$ python -q
>>> import numpy as np
>>> from numpy import linalg as LA
>>> np.set_printoptions(precision=2, suppress=True, linewidth=140)
>>> rd = lambda a: np.round(a, 2) + 0
>>> m1 = np.load("layer7.npy")
>>> print(m1)
[[ 52.  28. -35.   0.  35.  28. -56.  14.]
 [ 28.  19. -20.   0.  20.  16. -32.   8.]
 [-35. -20.  28.   0. -25. -20.  40. -10.]
 [  0.   0.   0.   3.   0.   0.   0.   0.]
 [ 35.  20. -25.   0.  28.  20. -40.  10.]
 [ 28.  16. -20.   0.  20.  19. -32.   8.]
 [-56. -32.  40.   0. -40. -32.  67. -16.]
 [ 14.   8. -10.   0.  10.   8. -16.   7.]]
>>> Lm = LA.cholesky(m1)
>>> print(LA.eigvalsh(m1).min() > 0)
True
>>> print(rd(np.diag(Lm) ** 2))
[52.    3.92  4.1   3.    3.81  3.41  4.43  3.06]
>>> q, Rm = LA.qr(m1)
>>> print(rd(q @ Rm))
[[ 52.  28. -35.   0.  35.  28. -56.  14.]
 [ 28.  19. -20.   0.  20.  16. -32.   8.]
 [-35. -20.  28.   0. -25. -20.  40. -10.]
 [  0.   0.   0.   3.   0.   0.   0.   0.]
 [ 35.  20. -25.   0.  28.  20. -40.  10.]
 [ 28.  16. -20.   0.  20.  19. -32.   8.]
 [-56. -32.  40.   0. -40. -32.  67. -16.]
 [ 14.   8. -10.   0.  10.   8. -16.   7.]]
>>> print(rd(abs(Rm[0, 0])), rd(LA.norm(m1[:, 0])))
100.27 100.27
>>> print(np.trace(q @ q.T))
8.0
>>> print(q.shape, Rm.shape)
(8, 8) (8, 8)
>>> print(rd(LA.det(m1)))
441774.0
>>> print(rd(np.abs(LA.eigvals(m1)).max()))
202.0
>>> print((m1 + m1.T) / 2)
[[ 52.  28. -35.   0.  35.  28. -56.  14.]
 [ 28.  19. -20.   0.  20.  16. -32.   8.]
 [-35. -20.  28.   0. -25. -20.  40. -10.]
 [  0.   0.   0.   3.   0.   0.   0.   0.]
 [ 35.  20. -25.   0.  28.  20. -40.  10.]
 [ 28.  16. -20.   0.  20.  19. -32.   8.]
 [-56. -32.  40.   0. -40. -32.  67. -16.]
 [ 14.   8. -10.   0.  10.   8. -16.   7.]]
>>> print(np.allclose(m1 @ m1.T, m1.T @ m1))
True
>>> print(rd(LA.norm(m1, 2) / LA.norm(m1)))
1.0
>>> print(rd(np.abs(LA.svd(m1)[2][-1])))
[0.   0.07 0.42 0.4  0.72 0.11 0.09 0.34]
>>> W0 = np.load("mat.npy")
>>> print(W0)
[[ 8.45  8.5   1.23  8.51 -1.29]
 [ 8.74  7.91  4.06  8.75  2.12]
 [ 9.23  8.19  3.18  8.37 -1.08]
 [ 9.14  9.92  2.32 11.28 -1.29]
 [ 7.21  9.3   1.79  7.19 -0.35]
 [ 9.97 10.76  4.9   7.59  0.01]
 [ 8.52  8.32  2.93 10.34  0.02]
 [ 8.83 10.07  2.22  8.32 -0.93]
 [ 8.53  7.49  2.97 11.78  0.49]
 [10.22  6.9   0.38  9.08  0.93]
 [ 9.31  9.61  2.37  8.39 -0.94]
 [ 9.77  8.07  3.32  9.2   1.22]
 [ 9.04  7.23  3.36  9.15  0.09]
 [ 7.84  7.61  3.15  9.11 -1.01]
 [ 7.74  9.81  4.22  7.93  1.88]
 [ 8.9   8.74  4.57  9.33  0.43]
 [ 9.12  8.84  2.7  10.13 -0.28]
 [ 9.44  8.04  3.17  9.68  0.86]]
>>> cov = np.cov(W0, rowvar=False)
>>> print(rd(np.corrcoef(W0.T)))
[[ 1.   -0.08 -0.02  0.16  0.09]
 [-0.08  1.    0.25 -0.36 -0.27]
 [-0.02  0.25  1.   -0.08  0.39]
 [ 0.16 -0.36 -0.08  1.   -0.02]
 [ 0.09 -0.27  0.39 -0.02  1.  ]]
>>> print(rd(cov))
[[ 0.6  -0.07 -0.02  0.15  0.07]
 [-0.07  1.17  0.31 -0.46 -0.31]
 [-0.02  0.31  1.29 -0.1   0.47]
 [ 0.15 -0.46 -0.1   1.43 -0.03]
 [ 0.07 -0.31  0.47 -0.03  1.12]]
>>> print(np.argsort(-W0.std(axis=0).round(6), kind="stable"))
[3 2 1 4 0]
>>> print(rd(W0.std(axis=0)))
[0.75 1.05 1.1  1.16 1.03]
>>> print(LA.matrix_rank(cov))
5
>>> print(cov.shape)
(5, 5)
>>> print(rd(cov.sum(axis=1)))
[0.73 0.63 1.95 0.99 1.33]
>>> print(rd(cov.mean(axis=0)))
[0.15 0.13 0.39 0.2  0.27]
>>> print(rd(cov.sum(axis=0)))
[0.73 0.63 1.95 0.99 1.33]
>>> print(rd(np.abs(cov).max()))
1.43
>>> print(rd(LA.norm(cov)))
2.84
>>> print(round(np.log10(LA.cond(W0))))
1
>>> print(LA.cond(W0) > 100)
False
>>> Xs = (W0 - W0.mean(axis=0)) / W0.std(axis=0)
>>> print(np.argwhere(np.abs(Xs) > 2))
[[1 4]
 [4 0]
 [5 1]
 [8 3]
 [9 2]]
>>> print(rd(Xs.std(axis=0)))
[1. 1. 1. 1. 1.]
>>> beta = LA.lstsq(np.delete(Xs, 3, axis=1), Xs[:, 3])[0]
>>> print(rd(1 - np.var(Xs[:, 3] - np.delete(Xs, 3, axis=1) @ beta)))
0.17
>>> print(rd(beta))
[ 0.14 -0.42  0.11 -0.19]
>>> rng = np.random.default_rng(284)
>>> feats = np.eye(5, dtype=int)[rng.permutation(5)] * np.array([-2, 1, 5, 3, 5])
>>> print(feats)
[[ 0  0  0  0  5]
 [ 0  0  0  3  0]
 [ 0  0  5  0  0]
 [ 0  1  0  0  0]
 [-2  0  0  0  0]]
>>> q, Rm = LA.qr(feats)
>>> print(np.abs(np.diag(Rm)))
[2. 1. 5. 3. 5.]
>>> print(np.allclose(Rm.T @ Rm, feats.T @ feats))
True
>>> print(q.T @ q)
[[1. 0. 0. 0. 0.]
 [0. 1. 0. 0. 0.]
 [0. 0. 1. 0. 0.]
 [0. 0. 0. 1. 0.]
 [0. 0. 0. 0. 1.]]
>>> print(q @ Rm)
[[ 0.  0.  0.  0.  5.]
 [ 0.  0.  0.  3.  0.]
 [ 0.  0.  5.  0.  0.]
 [ 0.  1.  0.  0.  0.]
 [-2.  0.  0.  0.  0.]]
>>> q, V = LA.qr(feats[:, :3])[0], LA.qr(feats[:, 3:])[0]
>>> sv = LA.svd(q.T @ V, compute_uv=False)
>>> print(sv)
[0. 0.]
>>> print(rd(LA.norm(q @ q.T - V @ V.T, 2)))
1.0
>>> hat = np.triu(np.array([[2, 0, -1, -1, 0],
...     [1, 0, 1, 2, 1],
...     [1, -2, 0, -1, 1],
...     [-1, 2, -1, 2, -1],
...     [1, -1, -1, -2, -2]]), 1) + np.eye(5)
>>> Y = hat @ feats @ LA.inv(hat)
>>> print(LA.matrix_rank(Y))
5
>>> print(Y)
[[ 0. -1. -4. -2.  8.]
 [-2.  2.  1. -2. -5.]
 [-2. -1.  4.  4.  1.]
 [ 2.  1.  1.  1. -1.]
 [-2.  0. -2. -4. -2.]]
>>> print(rd(LA.det(Y)))
-150.0
>>> print(hat @ feats - feats @ hat)
[[ 0. -1. -5.  0.  0.]
 [-2.  2.  5.  0.  3.]
 [-2. -1.  0.  5. -5.]
 [ 2.  0. -1. -2. -1.]
 [ 0.  0. -2. -2.  0.]]
>>> Y = np.array([[1, 2], [2, 0]])
>>> Z = np.kron(Y, feats)
>>> print(rd(LA.norm(Z, 2)), rd(LA.norm(Y, 2) * LA.norm(feats, 2)))
12.81 12.81
>>> print(feats @ feats)
[[-10   0   0   0   0]
 [  0   3   0   0   0]
 [  0   0  25   0   0]
 [  0   0   0   3   0]
 [  0   0   0   0 -10]]
>>> print(rd(LA.det(feats)))
-150.0
>>> print((feats - feats.T) / 2)
[[ 0.   0.   0.   0.   3.5]
 [ 0.   0.   0.   1.   0. ]
 [ 0.   0.   0.   0.   0. ]
 [ 0.  -1.   0.   0.   0. ]
 [-3.5  0.   0.   0.   0. ]]
>>> print(rd(np.abs(LA.eigvals(feats)).max()))
5.0
>>> print(np.allclose(feats, feats.T))
False
>>> print(np.trace(feats))
5
>>> print(np.allclose(feats @ feats.T, feats.T @ feats))
False
